$ python -q
>>> import numpy as np
>>> from numpy import linalg as LA
>>> np.set_printoptions(precision=2, suppress=True, linewidth=160, floatmode="fixed")
>>> data = np.load("layer14.npy")
>>> data
array([[0, 0, 5, 0, 0, 0, 0],
       [0, 2, 0, 0, 0, 0, 0],
       [1, 0, 0, 0, 0, 0, 0],
       [0, 0, 0, 0, 3, 0, 0],
       [0, 0, 0, 0, 0, 2, 0],
       [0, 0, 0, 3, 0, 0, 0],
       [0, 0, 0, 0, 0, 0, 5]])
>>> rng = np.random.default_rng(182111)
>>> z = rng.permutation(7)
>>> z
array([2, 5, 3, 6, 4, 0, 1])
>>> B = data[z][:, z]
>>> np.trace(B)
np.int64(7)
>>> B
array([[0, 0, 0, 0, 0, 1, 0],
       [0, 0, 3, 0, 0, 0, 0],
       [0, 0, 0, 0, 3, 0, 0],
       [0, 0, 0, 5, 0, 0, 0],
       [0, 2, 0, 0, 0, 0, 0],
       [5, 0, 0, 0, 0, 0, 0],
       [0, 0, 0, 0, 0, 0, 2]])
>>> np.sort(np.abs(LA.eigvals(B)))
array([2.00, 2.24, 2.24, 2.62, 2.62, 2.62, 5.00])
>>> np.flatnonzero(LA.matrix_power((data != 0) + (data.T != 0) + np.eye(7), 7)[5])
array([3, 4, 5])
>>> (LA.matrix_power((data != 0) + (data.T != 0) + np.eye(7), 7) > 0).astype(int)
array([[1, 0, 1, 0, 0, 0, 0],
       [0, 1, 0, 0, 0, 0, 0],
       [1, 0, 1, 0, 0, 0, 0],
       [0, 0, 0, 1, 1, 1, 0],
       [0, 0, 0, 1, 1, 1, 0],
       [0, 0, 0, 1, 1, 1, 0],
       [0, 0, 0, 0, 0, 0, 1]])
>>> (data != 0).astype(int)
array([[0, 0, 1, 0, 0, 0, 0],
       [0, 1, 0, 0, 0, 0, 0],
       [1, 0, 0, 0, 0, 0, 0],
       [0, 0, 0, 0, 1, 0, 0],
       [0, 0, 0, 0, 0, 1, 0],
       [0, 0, 0, 1, 0, 0, 0],
       [0, 0, 0, 0, 0, 0, 1]])
>>> left, sigma, vt = LA.svd(data, full_matrices=False)
>>> round(float(np.sqrt((sigma ** 2).sum())), 2), round(float(LA.norm(data)), 2)
(8.77, 8.77)
>>> (sigma > 1e-8).sum()
np.int64(7)
>>> left.T @ left
array([[1.00, 0.00, 0.00, 0.00, 0.00, 0.00, 0.00],
       [0.00, 1.00, 0.00, 0.00, 0.00, 0.00, 0.00],
       [0.00, 0.00, 1.00, 0.00, 0.00, 0.00, 0.00],
       [0.00, 0.00, 0.00, 1.00, 0.00, 0.00, 0.00],
       [0.00, 0.00, 0.00, 0.00, 1.00, 0.00, 0.00],
       [0.00, 0.00, 0.00, 0.00, 0.00, 1.00, 0.00],
       [0.00, 0.00, 0.00, 0.00, 0.00, 0.00, 1.00]])
>>> left.T @ data @ vt.T
array([[5.00, 0.00, 0.00, 0.00, 0.00, 0.00, 0.00],
       [0.00, 5.00, 0.00, 0.00, 0.00, 0.00, 0.00],
       [0.00, 0.00, 3.00, 0.00, 0.00, 0.00, 0.00],
       [0.00, 0.00, 0.00, 3.00, 0.00, 0.00, 0.00],
       [0.00, 0.00, 0.00, 0.00, 2.00, 0.00, 0.00],
       [0.00, 0.00, 0.00, 0.00, 0.00, 2.00, 0.00],
       [0.00, 0.00, 0.00, 0.00, 0.00, 0.00, 1.00]])
>>> vt @ vt.T
array([[1.00, 0.00, 0.00, 0.00, 0.00, 0.00, 0.00],
       [0.00, 1.00, 0.00, 0.00, 0.00, 0.00, 0.00],
       [0.00, 0.00, 1.00, 0.00, 0.00, 0.00, 0.00],
       [0.00, 0.00, 0.00, 1.00, 0.00, 0.00, 0.00],
       [0.00, 0.00, 0.00, 0.00, 1.00, 0.00, 0.00],
       [0.00, 0.00, 0.00, 0.00, 0.00, 1.00, 0.00],
       [0.00, 0.00, 0.00, 0.00, 0.00, 0.00, 1.00]])
>>> LA.svd(data, compute_uv=False)
array([5.00, 5.00, 3.00, 3.00, 2.00, 2.00, 1.00])
>>> data.T @ data
array([[ 1,  0,  0,  0,  0,  0,  0],
       [ 0,  4,  0,  0,  0,  0,  0],
       [ 0,  0, 25,  0,  0,  0,  0],
       [ 0,  0,  0,  9,  0,  0,  0],
       [ 0,  0,  0,  0,  9,  0,  0],
       [ 0,  0,  0,  0,  0,  4,  0],
       [ 0,  0,  0,  0,  0,  0, 25]])
>>> data @ data.T
array([[25,  0,  0,  0,  0,  0,  0],
       [ 0,  4,  0,  0,  0,  0,  0],
       [ 0,  0,  1,  0,  0,  0,  0],
       [ 0,  0,  0,  9,  0,  0,  0],
       [ 0,  0,  0,  0,  4,  0,  0],
       [ 0,  0,  0,  0,  0,  9,  0],
       [ 0,  0,  0,  0,  0,  0, 25]])
>>> x0 = np.array([-1, 0, 0, 0, -1, 2, 1])
>>> target = data @ x0
>>> target
array([ 0,  0, -1, -3,  4,  0,  5])
>>> LA.solve(data, 4 * target)
array([-4.00,  0.00,  0.00,  0.00, -4.00,  8.00,  4.00])
>>> LA.solve(data, target)
array([-1.00,  0.00,  0.00,  0.00, -1.00,  2.00,  1.00])
>>> K = np.load("mat.npy")
>>> K
array([[-1,  0,  0,  0,  0,  0,  0,  0,  0,  0,  0,  0,  0,  0,  0,  0],
       [-1,  0,  0,  0,  0,  0,  0,  0,  0,  0,  0,  0,  0,  0,  0,  0],
       [ 2, -1,  2,  0,  0,  0,  0,  0,  0,  0,  0,  0,  0,  0,  0,  0],
       [ 1,  1,  1,  0,  0,  0,  0,  0,  0,  0,  0,  0,  0,  0,  0,  0],
       [ 2, -2,  1, -2, -2,  0,  0,  0,  0,  0,  0,  0,  0,  0,  0,  0],
       [ 2,  1, -1,  2,  0,  0,  0,  0,  0,  0,  0,  0,  0,  0,  0,  0],
       [ 1,  2,  0,  0,  0, -1, -2,  0,  0,  0,  0,  0,  0,  0,  0,  0],
       [ 2,  1, -2,  0, -2, -1,  0, -2,  0,  0,  0,  0,  0,  0,  0,  0],
       [-1, -1, -1,  1,  1, -2,  0, -2, -2,  0,  0,  0,  0,  0,  0,  0],
       [-2,  2, -1,  2,  0,  1,  1,  2,  0,  2,  0,  0,  0,  0,  0,  0],
       [ 1, -2, -2,  2, -2, -1,  0, -1,  0,  1,  2,  0,  0,  0,  0,  0],
       [ 1,  2,  0,  2, -2, -2, -1,  1, -2,  0,  1,  1,  0,  0,  0,  0],
       [-2,  0, -1, -1,  1,  0, -1,  2,  1,  1, -1,  0,  2,  0,  0,  0],
       [-2, -1, -1, -2, -1,  2, -2,  1,  2,  0, -1, -2,  1, -2,  0,  0],
       [ 1,  2,  1, -2, -2, -1,  2, -2, -1,  0, -2, -2,  2,  0, -2,  0],
       [-1, -2,  0,  0,  0,  2,  1,  0,  0, -2,  1, -2,  0,  1,  0,  0]])
>>> # rank 15
>>> left, sigma, vt = LA.svd(K)
>>> V = vt[:(sigma > 1e-8).sum()]
>>> x0 = K[2] + -1 * K[5] + rng.integers(2) * np.eye(16)[6]
>>> x0
array([ 0.00, -2.00,  3.00, -2.00,  0.00,  0.00,  1.00,  0.00,  0.00,  0.00,  0.00,  0.00,  0.00,  0.00,  0.00,  0.00])
>>> np.diag(V.T @ V)
array([1.00, 1.00, 1.00, 1.00, 1.00, 1.00, 1.00, 1.00, 1.00, 1.00, 1.00, 1.00, 1.00, 1.00, 1.00, 0.00])
>>> rank = LA.matrix_rank(K)
>>> rank
np.int64(15)
>>> ns = LA.svd(K)[2][rank:].T
>>> [int(LA.matrix_rank(K[:, :j + 1])) for j in range(16)]
[1, 2, 3, 4, 5, 6, 7, 8, 9, 10, 11, 12, 13, 14, 15, 15]
>>> ns[:, 0] / ns[np.abs(ns[:, 0]).round(6).argmax(), 0]
array([0.00, 0.00, 0.00, 0.00, 0.00, 0.00, 0.00, 0.00, 0.00, 0.00, 0.00, 0.00, 0.00, 0.00, 0.00, 1.00])
>>> [int(LA.matrix_rank(K[:i])) for i in range(1, len(K) + 1)]
[1, 1, 2, 3, 4, 5, 6, 7, 8, 9, 10, 11, 12, 13, 14, 15]
>>> K @ ns
array([[0.00],
       [0.00],
       [0.00],
       [0.00],
       [0.00],
       [0.00],
       [0.00],
       [0.00],
       [0.00],
       [0.00],
       [0.00],
       [0.00],
       [0.00],
       [0.00],
       [0.00],
       [0.00]])
>>> B = K + rng.integers(-2, 3, (16, 15)) @ rng.integers(-2, 3, (15, 16))
>>> B
array([[  4,  -7,   9,   5,   4,  -8,  16,  12,  -2,  -1,   6,  -2,  -6, -10,   4,   3],
       [-14,   1, -17,  12, -10,   7,   1,  -7,   3,   4,   7,  17,   2,  20,  -3,   7],
       [ -1,  -9,  -9,   8, -12,  10,   9,  -6,   3,  -7,  10,   6,  -3,   9,  -1,   0],
       [ 12,  -6,   7,  -5, -17,  -2,  12,  -3,  -7,  -5,  -7,   3,  -5,   8, -18,  -3],
       [  0,  -8,   4,  -1,  -7, -21,  12,  11, -15,  -1,  -2,   3,   1,   1,   3,   4],
       [ -6, -12,  -8,  10,  -5,   6,  -2,  -6,   3,  -5,  -3,  -5,   9,   1,  15,  -9],
       [ -1,   3,   5,   3,   8,   1, -12,   2,   1,   3,  -5,  -3,  -5,   0,   6,  -2],
       [  6,   6,   1,   1, -10,   6,  -1,  -8,  14,   2,  -9,  -1,  -2,  -2,   9, -13],
       [ -5,   8,  -8,   6,  -1,  -4,   4,  -5,   0,   7,   5,  14,  -7,   9,  10,   1],
       [  5,  -5,   0,  -4,  -5,  -4,  -2,   0, -11, -11,  13, -13,  13, -12,   7,  10],
       [ 14,  -4,   6,  -5,   0,   6,   8,  -1,  -9,   0,   8,   4,   1,   7, -12,   2],
       [ -5,   4,  -6,   5,   3,   4, -13,  -8,  -6,  -1,   3,  -4,  11,  -3,  13,   5],
       [  0,   0,  -6,  -7,  -4,   2,  14,   4,   2,  -1,   8,   9,   0,   4,  -8,   3],
       [ -6, -13,  -3,   1,  -5,   3,  17,   9,  -5,  -8,   0,   7,  14,   6,  13,  -8],
       [  0,  -7,  -4,  -8,  -2,   5, -12, -13,  -3,  -9,  -5, -19,  14, -10,   5,  -4],
       [  5,  -5,  -8,   4,  -6,  12,   1,  -6,   3, -12,  18,  -4,   4,  -2,   5,   2]])
>>> LA.matrix_rank(B - K, tol=1e-8)
np.int64(15)
>>> u = np.array([2, 1, 1, 0, 1])
>>> J = u[np.abs(np.subtract.outer(np.arange(5), np.arange(5)))]
>>> J
array([[2, 1, 1, 0, 1],
       [1, 2, 1, 1, 0],
       [1, 1, 2, 1, 1],
       [0, 1, 1, 2, 1],
       [1, 0, 1, 1, 2]])
>>> LA.lstsq(J[:-1].T, J[-1])[2]
np.int32(4)
>>> np.unique(J.round(6), axis=0).shape
(5, 5)
>>> round(np.trace(LA.pinv(J) @ J), 2)
np.float64(4.0)
>>> np.round(J @ LA.pinv(J) @ J, 2) + 0
array([[2.00, 1.00, 1.00, 0.00, 1.00],
       [1.00, 2.00, 1.00, 1.00, 0.00],
       [1.00, 1.00, 2.00, 1.00, 1.00],
       [0.00, 1.00, 1.00, 2.00, 1.00],
       [1.00, 0.00, 1.00, 1.00, 2.00]])
>>> z = rng.permutation(5)
>>> z
array([4, 3, 2, 0, 1])
>>> B = J[z][:, z]
>>> np.diag(B)
array([2, 2, 2, 2, 2])
>>> np.trace(B)
np.int64(10)
>>> B
array([[2, 1, 1, 1, 0],
       [1, 2, 1, 0, 1],
       [1, 1, 2, 1, 1],
       [1, 0, 1, 2, 1],
       [0, 1, 1, 1, 2]])
>>> np.round(np.sort(np.abs(LA.eigvals(B))), 2) + 0
array([0.00, 0.76, 2.00, 2.00, 5.24])
>>> np.argsort(-LA.norm(B, axis=0).round(6), kind="stable")[:3]
array([2, 0, 1])
>>> LA.cond(B) > 100
np.True_
>>> rank = LA.matrix_rank(J)
>>> rank
np.int64(4)
>>> ns = LA.svd(J)[2][rank:].T
>>> np.allclose(J @ ns, 0)
True
>>> [int(LA.matrix_rank(J[:i])) for i in range(1, len(J) + 1)]
[1, 2, 3, 4, 4]
>>> np.round(ns[:, 0] / ns[np.abs(ns[:, 0]).round(6).argmax(), 0], 2) + 0
array([ 1.00, -1.00,  0.00,  1.00, -1.00])
>>> ns.shape
(5, 1)
>>> LA.matrix_rank(J.T @ J), LA.matrix_rank(J @ J.T)
(np.int64(4), np.int64(4))
>>> [int(LA.matrix_rank(np.delete(J, i, axis=0))) for i in range(5)]
[4, 4, 3, 4, 4]
>>> np.round(J @ ns, 2) + 0
array([[0.00],
       [0.00],
       [0.00],
       [0.00],
       [0.00]])
>>> M = np.array([[0, 1, 0, 0, 0, 0, 0],
...     [1, 0, 0, 0, 0, 0, 0],
...     [0, 0, 0, 0, 1, 1, 0],
...     [0, 0, 0, 0, 1, 1, 0],
...     [0, 0, 1, 1, 0, 1, 0],
...     [0, 0, 1, 1, 1, 0, 0],
...     [0, 0, 0, 0, 0, 0, 0]])
>>> rank = LA.matrix_rank(M)
>>> rank
np.int64(5)
>>> ns = LA.svd(M)[2][rank:].T
>>> [int(LA.matrix_rank(np.delete(M, i, axis=0))) for i in range(7)]
[4, 4, 5, 5, 4, 4, 5]
>>> ns.shape
(7, 2)
>>> np.round(ns @ ns.T, 2) + 0
array([[ 0.00,  0.00,  0.00,  0.00,  0.00,  0.00,  0.00],
       [ 0.00,  0.00,  0.00,  0.00,  0.00,  0.00,  0.00],
       [ 0.00,  0.00,  0.50, -0.50,  0.00,  0.00,  0.00],
       [ 0.00,  0.00, -0.50,  0.50,  0.00,  0.00,  0.00],
       [ 0.00,  0.00,  0.00,  0.00,  0.00,  0.00,  0.00],
       [ 0.00,  0.00,  0.00,  0.00,  0.00,  0.00,  0.00],
       [ 0.00,  0.00,  0.00,  0.00,  0.00,  0.00,  1.00]])
>>> np.allclose(M @ ns, 0)
True
>>> [int(LA.matrix_rank(M[:i])) for i in range(1, len(M) + 1)]
[1, 2, 3, 3, 4, 5, 5]
>>> m1 = np.load("dump.npy")
>>> m1
array([[0, 0, 0, 0, 0, 0, 0, 0, 0, 1],
       [0, 0, 0, 0, 0, 0, 1, 0, 1, 1],
       [0, 0, 0, 0, 0, 1, 0, 1, 1, 0],
       [0, 0, 0, 0, 0, 0, 1, 0, 0, 0],
       [0, 0, 0, 0, 0, 1, 0, 1, 1, 0],
       [0, 0, 1, 0, 1, 0, 0, 1, 0, 1],
       [0, 1, 0, 1, 0, 0, 0, 0, 0, 0],
       [0, 0, 1, 0, 1, 1, 0, 0, 1, 0],
       [0, 1, 1, 0, 1, 0, 0, 1, 0, 0],
       [1, 1, 0, 0, 0, 1, 0, 0, 0, 0]])
>>> np.argwhere(np.triu(m1))
array([[0, 9],
       [1, 6],
       [1, 8],
       [1, 9],
       [2, 5],
       [2, 7],
       [2, 8],
       [3, 6],
       [4, 5],
       [4, 7],
       [4, 8],
       [5, 7],
       [5, 9],
       [7, 8]])
>>> L = np.diag(m1.sum(axis=1)) - m1
>>> np.round(LA.eigvalsh(L), 2) + 0
array([0.00, 0.33, 0.63, 1.82, 2.88, 3.00, 3.35, 5.00, 5.16, 5.84])
>>> L @ np.ones(10)
array([0.00, 0.00, 0.00, 0.00, 0.00, 0.00, 0.00, 0.00, 0.00, 0.00])
>>> feats = np.load("arr.npy")
>>> feats
array([[  0,   0,   1,   1],
       [  0,   0,   2,  -5],
       [  1,   1,   2,   2],
       [  2,  -5,   4, -10]])
>>> B = feats / LA.norm(feats, axis=1, keepdims=True)
>>> gram = B @ B.T
>>> (gram - 2 * np.eye(4)).round(6).argmax(axis=1)
array([2, 3, 0, 1])
>>> gram
array([[ 1.00, -0.39,  0.89, -0.35],
       [-0.39,  1.00, -0.35,  0.89],
       [ 0.89, -0.35,  1.00, -0.39],
       [-0.35,  0.89, -0.39,  1.00]])
>>> (np.abs(gram) > 0.9).astype(int)
array([[1, 0, 0, 0],
       [0, 1, 0, 0],
       [0, 0, 1, 0],
       [0, 0, 0, 1]])
>>> np.argwhere(np.triu(np.abs(gram) > 0.95, 1))
array([], shape=(0, 2), dtype=int64)
>>> round(np.degrees(np.arccos(np.clip(gram[3, 0], -1, 1))), 2)
np.float64(110.63)
>>> gram[3]
array([-0.35,  0.89, -0.39,  1.00])
>>> x0 = np.array([1, -1, 2, -1])
>>> a = np.maximum(feats @ x0, 0)
>>> np.maximum(feats @ (3 * x0), 0)
array([ 3, 27,  6, 75])
>>> np.tanh(feats @ x0)
array([0.76, 1.00, 0.96, 1.00])
>>> feats.T @ a
array([  52, -123,  123, -290])
>>> B = np.array([[1, 2], [1, 2]])
>>> C = np.kron(B, feats)
>>> C.shape
(8, 8)
>>> C
array([[  0,   0,   1,   1,   0,   0,   2,   2],
       [  0,   0,   2,  -5,   0,   0,   4, -10],
       [  1,   1,   2,   2,   2,   2,   4,   4],
       [  2,  -5,   4, -10,   4, -10,   8, -20],
       [  0,   0,   1,   1,   0,   0,   2,   2],
       [  0,   0,   2,  -5,   0,   0,   4, -10],
       [  1,   1,   2,   2,   2,   2,   4,   4],
       [  2,  -5,   4, -10,   4, -10,   8, -20]])
>>> LA.matrix_rank(C)
np.int64(4)
